$ python3 -q
>>> import numpy as np
>>> np.set_printoptions(precision=2, suppress=True, linewidth=200, sign=" ")
>>> data = np.load("sample18.npy")
>>> print(data)
[[ 1.1 -0.2  0.3 -0.2 -1.6  1.8 -1.3 -0.1 -1.6 -0.3  1.6  0.5  0.6  1.4  0.1  0. ]
 [-0.6 -1.4  0.1  1.   0.   0.7 -0.1 -1.3 -0.9  0.7  0.8  2.6 -0.3 -0.8  0.3  0.6]
 [-0.4 -1.  -0.2 -0.1 -1.1  1.1  1.5  0.2 -1.6  0.7  0.9  0.4 -0.3  0.2  0.8 -0.4]
 [-1.2 -0.5  0.8 -0.8  0.8  0.  -0.1 -0.5  0.8 -0.1 -1.   0.6  1.1  0.4  0.2 -2.1]
 [-0.9 -0.9 -0.1  2.5 -0.5  1.4  0.1  0.1 -1.   0.7 -0.4  0.6  0.5 -0.9 -1.  -1.1]
 [ 0.3 -0.3 -1.   0.1 -0.9 -0.4  0.8  0.4  0.1  0.6 -0.4  1.9  0.6 -3.3 -0.1  1.1]
 [ 0.9 -1.  -1.1 -1.1 -0.8  0.5  0.4 -0.3  1.2  1.   0.3  0.   0.   0.7 -1.  -0.6]
 [-0.4  1.8 -0.7 -0.3  0.5  0.2  0.1  0.1  0.3 -1.6  0.6  0.3  0.4 -1.5  0.7 -1.7]
 [ 2.  -0.2  0.4  2.  -1.1 -1.1 -0.9 -2.1 -1.1  0.9  1.   0.4  0.4  0.1 -0.3 -0.7]
 [-0.8 -1.  -0.1 -0.9 -0.3 -1.1 -1.1  0.   1.6 -0.5 -0.6  0.1 -0.5 -0.7  2.  -0.8]
 [ 0.6 -1.6 -0.2 -0.8 -1.8  0.4 -0.7 -0.1  0.3  0.7  0.3  1.2  0.   0.8  0.  -0.5]
 [-0.9 -1.   0.8 -0.5  0.5 -0.4 -0.9 -0.4  0.8  1.8  0.6  1.   0.   0.5 -0.6  2.6]]
>>> print(data.mean(axis=0))
[-0.03 -0.61 -0.08  0.07 -0.53  0.26 -0.18 -0.33 -0.09  0.38  0.31  0.8   0.21 -0.26  0.09 -0.3 ]
>>> print(np.abs(data).max())
3.3
>>> ang = np.radians(180)
>>> R = np.eye(16)
>>> R[11, 11] = R[5, 5] = np.cos(ang)
>>> R[11, 5], R[5, 11] = -np.sin(ang), np.sin(ang)
>>> A2 = data @ R.T
>>> print(np.allclose(np.linalg.norm(data, axis=1), np.linalg.norm(A2, axis=1)))
True
>>> print(np.allclose(data @ data.T, A2 @ A2.T))
True
>>> print(np.linalg.svd(data, compute_uv=False), np.linalg.svd(A2, compute_uv=False))
[ 6.58  5.31  5.14  4.45  3.88  3.79  3.29  2.53  2.15  1.59  1.1   0.54] [ 6.58  5.31  5.14  4.45  3.88  3.79  3.29  2.53  2.15  1.59  1.1   0.54]
>>> mat = np.loadtxt("block8.csv", delimiter=",")
>>> print(mat)
[[ 0.72  0.1   0.18 -0.38 -0.13]
 [ 0.1   0.73 -0.39 -0.12  0.15]
 [ 0.18 -0.39  0.28 -0.05 -0.13]
 [-0.38 -0.12 -0.05  0.21  0.05]
 [-0.13  0.15 -0.13  0.05  0.06]]
>>> x0 = np.array([4, -5, -1, 4, -5])
>>> print(np.round((x0 - mat @ x0) @ (mat @ x0), 2))
-0.0
>>> print(np.linalg.eigvalsh(2 * mat - np.eye(5)))
[-1. -1. -1.  1.  1.]
>>> arr = np.load("dump.npy")
>>> print(arr)
[[-72.01  17.99 -17.97   8.97  18.01   9.    17.98   8.99 -63.   -45.01]
 [-52.01  26.03 -21.96  12.99  26.     9.    10.01   1.01 -46.99 -44.97]
 [-39.01  25.95 -20.99  12.98  26.03   7.98   6.    -2.04 -36.   -40.  ]
 [ -0.02  -0.04   0.    -0.02   0.01   0.     0.     0.01   0.02   0.01]
 [-53.98  -6.01   0.02  -3.03  -5.98   3.    18.03  15.04 -45.01 -14.98]
 [-51.01  16.03 -14.99   8.04  15.96   6.97  11.98   4.98 -45.   -34.97]]
>>> u, v = arr[4], arr[5]
>>> print(round(u @ u, 2))
5805.49
>>> print(round(float(u @ v), 2))
5398.19
>>> pr = (u @ v) / (u @ u) * u
>>> print(np.round(np.linalg.norm(u + v) ** 2 + np.linalg.norm(u - v) ** 2, 2))
25346.66
>>> print(np.linalg.matrix_rank(np.outer(u, v)))
1
>>> print(pr)
[-50.19  -5.59   0.02  -2.82  -5.56   2.79  16.77  13.98 -41.85 -13.93]
>>> print(np.round((v - pr) @ u, 2))
-0.0
>>> def softmax(z):
...     e = np.exp(z - z.max(axis=-1, keepdims=True))
...     return e / e.sum(axis=-1, keepdims=True)
... 
>>> print(softmax(arr).sum(axis=1))
[ 1.  1.  1.  1.  1.  1.]
>>> print(np.round(softmax(10 * arr[5]), 2) + 0)
[ 0.    0.67  0.    0.    0.33  0.    0.    0.    0.    0.  ]
>>> print(np.round(softmax(arr[5]), 2) + 0)
[ 0.    0.51  0.    0.    0.48  0.    0.01  0.    0.    0.  ]
>>> print(np.round(softmax(arr[5] + 5), 2) + 0)
[ 0.    0.51  0.    0.    0.48  0.    0.01  0.    0.    0.  ]
>>> att = arr @ arr.T / np.sqrt(10)
>>> print(np.round(softmax(att), 2) + 0)
[[ 1.    0.    0.    0.    0.    0.  ]
 [ 1.    0.    0.    0.    0.    0.  ]
 [ 1.    0.    0.    0.    0.    0.  ]
 [ 0.15  0.13  0.13  0.2   0.23  0.16]
 [ 1.    0.    0.    0.    0.    0.  ]
 [ 1.    0.    0.    0.    0.    0.  ]]
>>> print(softmax(att).round(6).argmax(axis=1))
[ 0  0  0  4  0  0]
>>> print(np.linalg.cond(arr) > 100)
True
>>> print(np.argsort(-np.linalg.norm(arr, axis=0).round(6), kind="stable")[:3])
[ 0  8  9]
>>> print(np.linalg.matrix_rank(arr, rtol=0.1))
2
>>> print([round(float(x), 2) for x in np.linalg.svd(arr, compute_uv=False)[:3]])
[196.29, 49.64, 0.11]
>>> U, sv, VT = np.linalg.svd(arr)
>>> print(sv)
[ 196.29   49.64    0.11    0.07    0.04    0.03]
>>> print(np.argmax(sv[:-1] / (sv[1:] + 1e-6)) + 1)
2
>>> A2 = U[:, :2] @ np.diag(sv[:2]) @ VT[:2]
>>> print(round(np.linalg.norm(arr - A2) / np.linalg.norm(arr), 2))
0.0
>>> print(np.linalg.matrix_rank(A2))
2
>>> print(np.linalg.matrix_rank(arr, rtol=0.05))
2
>>> E = np.loadtxt("test5.csv", delimiter=",")
>>> print(E)
[[ 3.  1.  0. -3. -3.]
 [-3.  3.  1.  0. -3.]
 [-3. -3.  3.  1.  0.]
 [ 0. -3. -3.  3.  1.]
 [ 1.  0. -3. -3.  3.]]
>>> hat = np.triu(np.array([[0, 1, 2, 2, 1],
...     [1, 2, 2, 1, 2],
...     [2, 0, 2, 2, 1],
...     [2, 2, 0, 0, 1],
...     [1, 1, 0, 1, 1]]), 1) + np.eye(5)
>>> A2 = hat @ E @ np.linalg.inv(hat)
>>> print(np.linalg.matrix_rank(A2))
5
>>> print(np.trace(A2), np.trace(E))
15.0 15.0
>>> print(round(float(np.linalg.det(A2)), 2))
-1502.0
>>> print(np.poly(A2))
[   1.  -15.  105. -255. -315. 1502.]
>>> print(E @ (-1.0) ** np.arange(5))
[ 2. -8.  2. -2.  4.]
>>> print(np.allclose(E @ E.T, E.T @ E))
True
>>> print(E @ np.ones(5))
[-2. -2. -2. -2. -2.]
>>> rng = np.random.default_rng(184)
>>> ang = rng.uniform(0, 2 * np.pi, 38)
>>> q, _ = np.linalg.qr(np.array([[0.6, -0.2],
...     [-1.2, -0.4],
...     [-1.4, -0.1],
...     [-0.6, 0.8],
...     [-0.2, 0.6],
...     [-1.7, -0.2],
...     [-0.6, 1.2],
...     [-1.0, -2.0]]))
>>> J = 3 * np.c_[np.cos(ang), np.sin(ang)] @ q.T
>>> print(J.round(2) + 0)
[[-0.66  1.21  1.46  0.74  0.29  1.76  0.79  0.79]
 [ 0.72 -0.96 -1.34 -1.08 -0.56 -1.58 -1.31  0.19]
 [-0.2   1.05  0.93 -0.28 -0.36  1.2  -0.61  2.23]
 [ 0.48 -0.04 -0.47 -1.18 -0.78 -0.48 -1.64  1.9 ]
 [ 0.15  0.61  0.3  -0.82 -0.65  0.45 -1.27  2.37]
 [-0.41 -0.12  0.3   1.12  0.77  0.27  1.59 -2.07]
 [ 0.25 -1.1  -1.01  0.2   0.31 -1.29  0.49 -2.16]
 [ 0.25 -1.1  -1.01  0.19  0.31 -1.29  0.49 -2.16]
 [-0.43 -0.09  0.33  1.13  0.77  0.3   1.6  -2.04]
 [ 0.51 -0.11 -0.54 -1.2  -0.78 -0.57 -1.66  1.82]
 [ 0.64 -0.5  -0.94 -1.24 -0.74 -1.07 -1.64  1.24]
 [ 0.7  -0.74 -1.17 -1.19 -0.67 -1.35 -1.52  0.75]
 [-0.64  1.23  1.46  0.68  0.25  1.76  0.71  0.91]
 [-0.54  0.17  0.61  1.21  0.78  0.66  1.67 -1.74]
 [-0.2  -0.52 -0.19  0.89  0.68 -0.32  1.35 -2.34]
 [ 0.72 -1.05 -1.4  -1.   -0.49 -1.66 -1.19 -0.07]
 [ 0.33  0.29 -0.09 -1.04 -0.74 -0.02 -1.51  2.21]
 [ 0.66 -1.21 -1.46 -0.74 -0.29 -1.76 -0.79 -0.78]
 [ 0.48 -0.03 -0.46 -1.18 -0.78 -0.47 -1.64  1.91]
 [-0.72  1.01  1.38  1.04  0.52  1.63  1.25 -0.04]
 [-0.55  1.26  1.4   0.43  0.07  1.71  0.34  1.39]
 [ 0.56 -1.26 -1.41 -0.46 -0.09 -1.72 -0.39 -1.34]
 [ 0.21  0.5   0.16 -0.9  -0.68  0.29 -1.36  2.34]
 [-0.66  0.54  0.99  1.24  0.73  1.13  1.62 -1.15]
 [-0.72  0.97  1.35  1.07  0.55  1.59  1.31 -0.17]
 [-0.67  1.19  1.46  0.78  0.32  1.76  0.85  0.69]
 [-0.65  0.5   0.95  1.24  0.74  1.07  1.64 -1.23]
 [ 0.44 -1.23 -1.28 -0.17  0.09 -1.58  0.   -1.76]
 [-0.42  1.22  1.25  0.13 -0.12  1.55 -0.07  1.83]
 [-0.72  0.97  1.35  1.07  0.55  1.59  1.3  -0.16]
 [-0.11 -0.67 -0.38  0.76  0.62 -0.54  1.2  -2.39]
 [-0.24  1.09  0.99 -0.22 -0.33  1.27 -0.52  2.18]
 [ 0.08  0.71  0.43 -0.73 -0.6   0.6  -1.16  2.39]
 [ 0.31 -1.15 -1.1   0.09  0.25 -1.39  0.35 -2.06]
 [ 0.71 -1.1  -1.43 -0.94 -0.45 -1.7  -1.1  -0.26]
 [-0.54  1.26  1.39  0.41  0.06  1.7   0.32  1.42]
 [ 0.05  0.74  0.48 -0.69 -0.58  0.67 -1.11  2.39]
 [-0.56  0.23  0.67  1.22  0.78  0.73  1.67 -1.66]]
>>> G = np.cov(J, rowvar=False)
>>> print(G.shape)
(8, 8)
>>> print(G)
[[ 0.27 -0.35 -0.5  -0.41 -0.22 -0.59 -0.51  0.1 ]
 [-0.35  0.79  0.89  0.29  0.06  1.09  0.25  0.84]
 [-0.5   0.89  1.09  0.58  0.24  1.31  0.64  0.51]
 [-0.41  0.29  0.58  0.81  0.49  0.65  1.08 -0.87]
 [-0.22  0.06  0.24  0.49  0.32  0.26  0.68 -0.72]
 [-0.59  1.09  1.31  0.65  0.26  1.58  0.7   0.72]
 [-0.51  0.25  0.64  1.08  0.68  0.7   1.46 -1.39]
 [ 0.1   0.84  0.51 -0.87 -0.72  0.72 -1.39  2.86]]
>>> print(round(np.corrcoef(J[:, 5], J[:, 2])[0, 1], 2))
1.0
>>> r = np.linalg.matrix_rank(J)
>>> print(r)
2
>>> N = np.linalg.svd(J)[2][r:].T
>>> print([int(np.linalg.matrix_rank(J[:i])) for i in range(1, len(J) + 1)])
[1, 2, 2, 2, 2, 2, 2, 2, 2, 2, 2, 2, 2, 2, 2, 2, 2, 2, 2, 2, 2, 2, 2, 2, 2, 2, 2, 2, 2, 2, 2, 2, 2, 2, 2, 2, 2, 2]
>>> print(np.allclose(J @ N, 0))
True
>>> print([int(np.linalg.matrix_rank(np.delete(J, i, axis=0))) for i in range(38)])
[2, 2, 2, 2, 2, 2, 2, 2, 2, 2, 2, 2, 2, 2, 2, 2, 2, 2, 2, 2, 2, 2, 2, 2, 2, 2, 2, 2, 2, 2, 2, 2, 2, 2, 2, 2, 2, 2]
>>> print(N.shape)
(8, 6)
>>> print(round(np.linalg.norm(J, 2) / np.linalg.norm(J), 2))
0.72
>>> print(np.argsort(-np.linalg.norm(J, axis=0).round(6), kind="stable")[:3])
[ 7  5  6]
>>> print(np.linalg.cond(J) > 100)
True
>>> A = np.array([[1.0, 0.7, 0.49, 0.34, 0.24],
...     [0.7, 1.0, 0.7, 0.49, 0.34],
...     [0.49, 0.7, 1.0, 0.7, 0.49],
...     [0.34, 0.49, 0.7, 1.0, 0.7],
...     [0.24, 0.34, 0.49, 0.7, 1.0]])
>>> w, evecs = np.linalg.eig(A)
>>> print(np.round(A @ evecs[:, 0] - w[0] * evecs[:, 0], 2) + 0)
[ 0.  0.  0.  0.  0.]
>>> print(np.sort(np.linalg.eigvals(A @ A)))
[ 0.04  0.06  0.19  1.03  9.61]
>>> print(w)
[ 3.1   1.02  0.43  0.25  0.19]
>>> T = np.stack([A, 2 * A, A[::-1]])
>>> print(np.linalg.matrix_rank(T))
[ 5  5  5]
>>> M = np.loadtxt("m.csv", delimiter=",")
>>> print(M)
[[ 2.  0.  0.  0.  0.  0.  0.]
 [ 0.  1.  0.  0.  0.  0.  0.]
 [ 0.  0.  3.  0.  0.  0.  0.]
 [ 0.  0.  0.  2.  0.  0.  0.]
 [ 0.  0.  0.  0.  2.  0.  0.]
 [ 0.  0.  0.  0.  0.  1.  0.]
 [ 0.  0.  0.  0.  0.  0.  3.]]
>>> A2 = np.linalg.inv(M)
>>> print(M @ A2)
[[ 1.  0.  0.  0.  0.  0.  0.]
 [ 0.  1.  0.  0.  0.  0.  0.]
 [ 0.  0.  1.  0.  0.  0.  0.]
 [ 0.  0.  0.  1.  0.  0.  0.]
 [ 0.  0.  0.  0.  1.  0.  0.]
 [ 0.  0.  0.  0.  0.  1.  0.]
 [ 0.  0.  0.  0.  0.  0.  1.]]
>>> print(np.allclose(A2, M.T))
False
>>> print(round(np.linalg.slogdet(M)[0], 2))
1.0
>>> print(round(np.linalg.det(M) * np.linalg.det(A2), 2))
1.0
>>> print((np.abs(A2) > 1e-9).astype(int))
[[ 1  0  0  0  0  0  0]
 [ 0  1  0  0  0  0  0]
 [ 0  0  1  0  0  0  0]
 [ 0  0  0  1  0  0  0]
 [ 0  0  0  0  1  0  0]
 [ 0  0  0  0  0  1  0]
 [ 0  0  0  0  0  0  1]]
>>> print(np.linalg.det(M) * A2)
[[ 36.   0.   0.   0.   0.   0.   0.]
 [  0.  72.   0.   0.   0.   0.   0.]
 [  0.   0.  24.   0.   0.   0.   0.]
 [  0.   0.   0.  36.   0.   0.   0.]
 [  0.   0.   0.   0.  36.   0.   0.]
 [  0.   0.   0.   0.   0.  72.   0.]
 [  0.   0.   0.   0.   0.   0.  24.]]
>>> z = rng.permutation(7)
>>> A2 = M[:, z] * rng.choice([-1, 1], 7)
>>> print(A2)
[[ 2.  0. -0.  0.  0. -0.  0.]
 [ 0.  0. -0.  1.  0. -0.  0.]
 [ 0.  0. -0.  0.  0. -0.  3.]
 [ 0.  2. -0.  0.  0. -0.  0.]
 [ 0.  0. -0.  0.  0. -2.  0.]
 [ 0.  0. -0.  0.  1. -0.  0.]
 [ 0.  0. -3.  0.  0. -0.  0.]]
>>> U, _, VT = np.linalg.svd(M.T @ A2)
>>> print(U @ VT)
[[ 1.  0.  0.  0.  0.  0.  0.]
 [ 0.  0.  0.  1.  0.  0.  0.]
 [ 0.  0.  0.  0.  0.  0.  1.]
 [ 0.  1.  0.  0.  0.  0.  0.]
 [ 0.  0.  0.  0.  0. -1.  0.]
 [ 0.  0.  0.  0.  1.  0.  0.]
 [ 0.  0. -1.  0.  0.  0.  0.]]
>>> print(np.linalg.lstsq(M, A2)[0])
[[ 1.  0.  0.  0.  0.  0.  0.]
 [ 0.  0.  0.  1.  0.  0.  0.]
 [ 0.  0.  0.  0.  0.  0.  1.]
 [ 0.  1.  0.  0.  0.  0.  0.]
 [ 0.  0.  0.  0.  0. -1.  0.]
 [ 0.  0.  0.  0.  1.  0.  0.]
 [ 0.  0. -1.  0.  0.  0.  0.]]
